In [1]: import numpy as np

In [2]: np.set_printoptions(precision=2, suppress=True, linewidth=160)

In [3]: rnd = lambda a: np.round(a, 2) + 0

In [4]: M = np.load("data.npy")

In [5]: rnd(M)
Out[5]: 
array([[ 0.5 ,  0.87,  0.  ,  0.  ,  0.  ,  0.  ,  0.  ,  0.  ],
       [-0.87,  0.5 ,  0.  ,  0.  ,  0.  ,  0.  ,  0.  ,  0.  ],
       [ 0.  ,  0.  ,  1.  ,  0.  ,  0.  ,  0.  ,  0.  ,  0.  ],
       [ 0.  ,  0.  ,  0.  ,  1.  ,  0.  ,  0.  ,  0.  ,  0.  ],
       [ 0.  ,  0.  ,  0.  ,  0.  ,  1.  ,  0.  ,  0.  ,  0.  ],
       [ 0.  ,  0.  ,  0.  ,  0.  ,  0.  ,  1.  ,  0.  ,  0.  ],
       [ 0.  ,  0.  ,  0.  ,  0.  ,  0.  ,  0.  ,  1.  ,  0.  ],
       [ 0.  ,  0.  ,  0.  ,  0.  ,  0.  ,  0.  ,  0.  ,  1.  ]])

In [6]: # columns are unit length and at right angles

In [7]: A2 = M / np.linalg.norm(M, axis=1, keepdims=True)

In [8]: cov = A2 @ A2.T

In [9]: cov[3]
Out[9]: array([0., 0., 0., 1., 0., 0., 0., 0.])

In [10]: rnd(np.linalg.norm(A2, axis=1))
Out[10]: array([1., 1., 1., 1., 1., 1., 1., 1.])

In [11]: np.degrees(np.arccos(np.clip(cov[3, 7], -1, 1)))
Out[11]: np.float64(90.0)

In [12]: np.argwhere(np.triu(np.abs(cov) > 0.95, 1))
Out[12]: array([], shape=(0, 2), dtype=int64)

In [13]: vec = np.array([3, -2, -1, 3, 1, -1, 2, 3])

In [14]: target = M @ vec

In [15]: coef, lr = np.zeros(8), 1 / np.linalg.norm(M, 2) ** 2

In [16]: for i in range(60):
    ...:     coef -= lr * M.T @ (M @ coef - target)
    ...:     if i % 10 == 0: print(i, round(np.linalg.norm(M @ coef - target), 2))
    ...: 
0 0.0
10 0.0
20 0.0
30 0.0
40 0.0
50 0.0

In [17]: coef
Out[17]: array([ 3., -2., -1.,  3.,  1., -1.,  2.,  3.])

In [18]: data = np.array([[-1.5, 0.6, 0.8],
    ...:     [1.9, 0.2, 0.4],
    ...:     [0.0, -0.6, 0.3],
    ...:     [0.0, -0.4, -1.3],
    ...:     [-0.7, -0.1, -0.6],
    ...:     [0.2, -1.6, -2.3],
    ...:     [0.3, -0.4, -0.8],
    ...:     [1.5, 1.0, -1.8],
    ...:     [0.2, -0.3, 0.2],
    ...:     [0.3, 0.1, -0.3],
    ...:     [1.4, -0.4, -1.0],
    ...:     [0.4, -1.1, -0.5],
    ...:     [0.0, -0.9, -0.2],
    ...:     [2.3, -1.1, -0.3],
    ...:     [0.5, -0.4, -0.2],
    ...:     [0.5, -0.9, -0.2],
    ...:     [-1.7, 1.9, -0.4],
    ...:     [-2.2, 0.5, -0.8]])

In [19]: rng = np.random.default_rng(88056)

In [20]: data[:, 1] = -1 * data[:, 0] + 0.3 * rng.normal(size=18)

In [21]: rnd(data)
Out[21]: 
array([[-1.5 ,  1.66,  0.8 ],
       [ 1.9 , -1.54,  0.4 ],
       [ 0.  ,  0.22,  0.3 ],
       [ 0.  ,  0.37, -1.3 ],
       [-0.7 ,  1.11, -0.6 ],
       [ 0.2 , -0.09, -2.3 ],
       [ 0.3 ,  0.23, -0.8 ],
       [ 1.5 , -1.42, -1.8 ],
       [ 0.2 , -0.17,  0.2 ],
       [ 0.3 ,  0.18, -0.3 ],
       [ 1.4 , -1.09, -1.  ],
       [ 0.4 , -0.1 , -0.5 ],
       [ 0.  ,  0.44, -0.2 ],
       [ 2.3 , -2.57, -0.3 ],
       [ 0.5 , -0.3 , -0.2 ],
       [ 0.5 , -0.05, -0.2 ],
       [-1.7 ,  1.93, -0.4 ],
       [-2.2 ,  2.03, -0.8 ]])

In [22]: A2 = np.c_[data[:, :1] @ np.array([[4]]), np.array([1, -2, 0, 0, -2, -2, -2, -1, -2, -2, 3, 2, -2, -1, -1, 3, 3, -3])]

In [23]: A2
Out[23]: 
array([[-6. ,  1. ],
       [ 7.6, -2. ],
       [ 0. ,  0. ],
       [ 0. ,  0. ],
       [-2.8, -2. ],
       [ 0.8, -2. ],
       [ 1.2, -2. ],
       [ 6. , -1. ],
       [ 0.8, -2. ],
       [ 1.2, -2. ],
       [ 5.6,  3. ],
       [ 1.6,  2. ],
       [ 0. , -2. ],
       [ 9.2, -1. ],
       [ 2. , -1. ],
       [ 2. ,  3. ],
       [-6.8,  3. ],
       [-8.8, -3. ]])

In [24]: np.linalg.matrix_rank(np.c_[data, A2])
Out[24]: np.int64(4)

In [25]: np.linalg.matrix_rank(A2)
Out[25]: np.int64(2)

In [26]: vec = np.array([1, 1, 5])

In [27]: target = data @ vec

In [28]: coef, lr = np.zeros(3), 1 / np.linalg.norm(data, 2) ** 2

In [29]: for i in range(4):
    ...:     coef -= lr * data.T @ (data @ coef - target)
    ...:     if i % 1 == 0: print(i, round(np.linalg.norm(data @ coef - target), 2))
    ...: 
0 12.93
1 9.21
2 6.61
3 4.8

In [30]: rnd(np.linalg.cond(data))
Out[30]: np.float64(7.93)

In [31]: idx = data[:, 1] > np.median(data[:, 1])

In [32]: r0 = data[idx].mean(axis=0) - data[~idx].mean(axis=0)

In [33]: ((data - data.mean(axis=0)) @ r0 > 0).astype(int)
Out[33]: array([1, 0, 1, 1, 1, 0, 1, 0, 0, 1, 0, 0, 1, 0, 0, 0, 1, 1])

In [34]: idx.astype(int)
Out[34]: array([1, 0, 1, 1, 1, 0, 1, 0, 0, 1, 0, 0, 1, 0, 0, 0, 1, 1])

In [35]: np.argsort(-np.abs(r0).round(6), kind="stable")
Out[35]: array([1, 0, 2])

In [36]: (((data - data.mean(axis=0)) @ r0 > 0) == idx).mean()
Out[36]: np.float64(1.0)

In [37]: Xc = data - data.mean(axis=0)

In [38]: U, sig, Vt = np.linalg.svd(Xc, full_matrices=False)

In [39]: np.abs(Vt[0]).argmax()
Out[39]: np.int64(1)

In [40]: rnd(Xc.mean(axis=0))
Out[40]: array([0., 0., 0.])

In [41]: rnd(sig)
Out[41]: array([6.95, 3.13, 0.63])

In [42]: cov = np.cov(data, rowvar=False)

In [43]: rnd(np.corrcoef(data.T))
Out[43]: 
array([[ 1.  , -0.98, -0.12],
       [-0.98,  1.  ,  0.13],
       [-0.12,  0.13,  1.  ]])

In [44]: rnd(np.linalg.eigvalsh(cov)[::-1])
Out[44]: array([2.84, 0.58, 0.02])

In [45]: E = np.load("block3.npy")

In [46]: E
Out[46]: 
array([[-1,  0,  0,  1, -3,  4, -5,  5,  5, -1, -2],
       [ 0,  4,  1,  1,  5, -1, -5,  2,  0,  2, -2],
       [ 0,  0,  5,  2,  0,  0,  4,  5, -2, -1,  3],
       [ 0,  0,  0,  3,  2, -4, -1,  1,  4,  3,  3],
       [ 0,  0,  0,  0,  3,  0, -3, -4, -5, -5, -1],
       [ 0,  0,  0,  0,  0,  0, -2, -1, -5, -3,  2],
       [ 0,  0,  0,  0,  0,  0,  0,  3,  5,  1,  4],
       [ 0,  0,  0,  0,  0,  0,  0,  4, -3,  0, -1],
       [ 0,  0,  0,  0,  0,  0,  0,  0,  4,  1,  5],
       [ 0,  0,  0,  0,  0,  0,  0,  0,  0, -1, -4],
       [ 0,  0,  0,  0,  0,  0,  0,  0,  0,  0,  5]])

In [47]: # looks like rank 10

In [48]: rank = np.linalg.matrix_rank(E)

In [49]: rank
Out[49]: np.int64(10)

In [50]: N = np.linalg.svd(E)[2][rank:].T

In [51]: [int(np.linalg.matrix_rank(E[:i])) for i in range(1, len(E) + 1)]
Out[51]: [1, 2, 3, 4, 5, 6, 7, 8, 9, 10, 10]

In [52]: rnd(N[:, 0] / N[np.abs(N[:, 0]).round(6).argmax(), 0])
Out[52]: array([ 1.  ,  0.01, -0.1 ,  0.25,  0.  ,  0.19,  0.  ,  0.  ,  0.  ,  0.  ,  0.  ])

In [53]: rnd(N @ N.T)
Out[53]: 
array([[ 0.9 ,  0.01, -0.09,  0.23,  0.  ,  0.17,  0.  ,  0.  ,  0.  ,  0.  ,  0.  ],
       [ 0.01,  0.  ,  0.  ,  0.  ,  0.  ,  0.  ,  0.  ,  0.  ,  0.  ,  0.  ,  0.  ],
       [-0.09,  0.  ,  0.01, -0.02,  0.  , -0.02,  0.  ,  0.  ,  0.  ,  0.  ,  0.  ],
       [ 0.23,  0.  , -0.02,  0.06,  0.  ,  0.04,  0.  ,  0.  ,  0.  ,  0.  ,  0.  ],
       [ 0.  ,  0.  ,  0.  ,  0.  ,  0.  ,  0.  ,  0.  ,  0.  ,  0.  ,  0.  ,  0.  ],
       [ 0.17,  0.  , -0.02,  0.04,  0.  ,  0.03,  0.  ,  0.  ,  0.  ,  0.  ,  0.  ],
       [ 0.  ,  0.  ,  0.  ,  0.  ,  0.  ,  0.  ,  0.  ,  0.  ,  0.  ,  0.  ,  0.  ],
       [ 0.  ,  0.  ,  0.  ,  0.  ,  0.  ,  0.  ,  0.  ,  0.  ,  0.  ,  0.  ,  0.  ],
       [ 0.  ,  0.  ,  0.  ,  0.  ,  0.  ,  0.  ,  0.  ,  0.  ,  0.  ,  0.  ,  0.  ],
       [ 0.  ,  0.  ,  0.  ,  0.  ,  0.  ,  0.  ,  0.  ,  0.  ,  0.  ,  0.  ,  0.  ],
       [ 0.  ,  0.  ,  0.  ,  0.  ,  0.  ,  0.  ,  0.  ,  0.  ,  0.  ,  0.  ,  0.  ]])

In [54]: [int(np.linalg.matrix_rank(E[:, :j + 1])) for j in range(11)]
Out[54]: [1, 2, 3, 4, 5, 5, 6, 7, 8, 9, 10]

In [55]: np.linalg.matrix_rank(E.T @ E), np.linalg.matrix_rank(E @ E.T)
Out[55]: (np.int64(10), np.int64(10))

In [56]: idx = rng.permutation(11)

In [57]: idx
Out[57]: array([ 3,  9,  1,  8,  0,  7,  6,  5, 10,  4,  2])

In [58]: A2 = E[idx][:, idx]

In [59]: np.diag(A2)
Out[59]: array([ 3, -1,  4,  4, -1,  4,  0,  0,  5,  3,  5])

In [60]: rnd(np.linalg.det(A2)), rnd(np.linalg.det(E[idx]))
Out[60]: (np.float64(0.0), np.float64(0.0))

In [61]: np.trace(A2)
Out[61]: np.int64(26)

In [62]: A2
Out[62]: 
array([[ 3,  3,  0,  4,  0,  1, -1, -4,  3,  2,  0],
       [ 0, -1,  0,  0,  0,  0,  0,  0, -4,  0,  0],
       [ 1,  2,  4,  0,  0,  2, -5, -1, -2,  5,  1],
       [ 0,  1,  0,  4,  0,  0,  0,  0,  5,  0,  0],
       [ 1, -1,  0,  5, -1,  5, -5,  4, -2, -3,  0],
       [ 0,  0,  0, -3,  0,  4,  0,  0, -1,  0,  0],
       [ 0,  1,  0,  5,  0,  3,  0,  0,  4,  0,  0],
       [ 0, -3,  0, -5,  0, -1, -2,  0,  2,  0,  0],
       [ 0,  0,  0,  0,  0,  0,  0,  0,  5,  0,  0],
       [ 0, -5,  0, -5,  0, -4, -3,  0, -1,  3,  0],
       [ 2, -1,  0, -2,  0,  5,  4,  0,  3,  0,  5]])

In [63]: rnd(np.sort(np.abs(np.linalg.eigvals(A2))))
Out[63]: array([0., 0., 1., 1., 3., 3., 4., 4., 4., 5., 5.])

In [64]: K = np.loadtxt("x.csv", delimiter=",")

In [65]: rnd(K)
Out[65]: 
array([[ 4.21,  9.74,  3.95,  4.43,  5.46,  1.26,  6.07],
       [-3.32,  0.11, -2.87, -1.47, -1.95,  0.55, -2.57],
       [-0.18,  3.95,  1.82,  4.25,  3.6 , -1.  ,  5.45],
       [-3.  ,  0.64, -2.7 , -3.81, -2.93,  0.69, -3.02],
       [-0.39,  2.71,  0.18, -0.84, -0.28,  0.43,  0.59],
       [-2.06, -1.15, -0.79, -2.77, -2.83, -0.27, -1.27],
       [ 4.8 , 10.07,  3.82,  5.31,  5.69,  1.99,  5.29],
       [-0.29,  1.74,  0.49,  0.59,  0.06,  0.21,  0.95],
       [ 6.54,  9.39,  5.67,  2.86,  4.19,  1.87,  5.44],
       [ 1.02,  5.48, -0.07,  0.92,  1.16,  2.08, -0.19],
       [ 1.39,  3.07,  1.07, -2.61, -1.43,  1.32, -0.56],
       [-2.85,  2.2 , -2.86, -3.1 , -1.96,  1.01, -2.62],
       [ 3.84,  6.99,  2.68, -0.42,  1.21,  2.16,  1.49],
       [ 1.25,  3.42,  2.35,  1.28,  1.41, -0.11,  3.37],
       [-3.62, -0.12, -3.37, -3.19, -3.03,  0.75, -3.67],
       [-9.44, -6.44, -5.37, -1.3 , -3.34, -3.07, -1.63],
       [ 3.5 ,  6.85,  3.29,  3.21,  3.42,  1.21,  4.05],
       [-4.27, -1.17, -1.9 ,  0.02, -0.89, -1.37,  0.52],
       [-1.67, -1.74,  2.27,  1.18,  0.19, -2.94,  4.97],
       [ 6.88,  7.85,  8.31,  6.76,  6.52, -0.43, 10.42],
       [ 0.35,  1.81,  1.22, -0.36, -0.34,  0.13,  1.23],
       [ 7.04,  9.09,  7.06,  3.63,  4.87,  0.98,  7.51],
       [ 6.15, 10.28,  4.72,  2.51,  4.18,  2.43,  4.49],
       [-4.39, -2.45, -2.49, -0.68, -2.11, -0.9 , -1.29],
       [-1.3 ,  2.55, -0.57,  3.32,  1.8 ,  0.27,  1.41]])

In [66]: A2 = np.array([[-1, 3], [-3, 2], [-2, 3], [4, 3], [1, 2], [1, -2], [3, -1]])

In [67]: rnd(np.einsum("ij->j", K))
Out[67]: array([10.18, 84.89, 25.92, 19.73, 22.68,  9.26, 46.45])
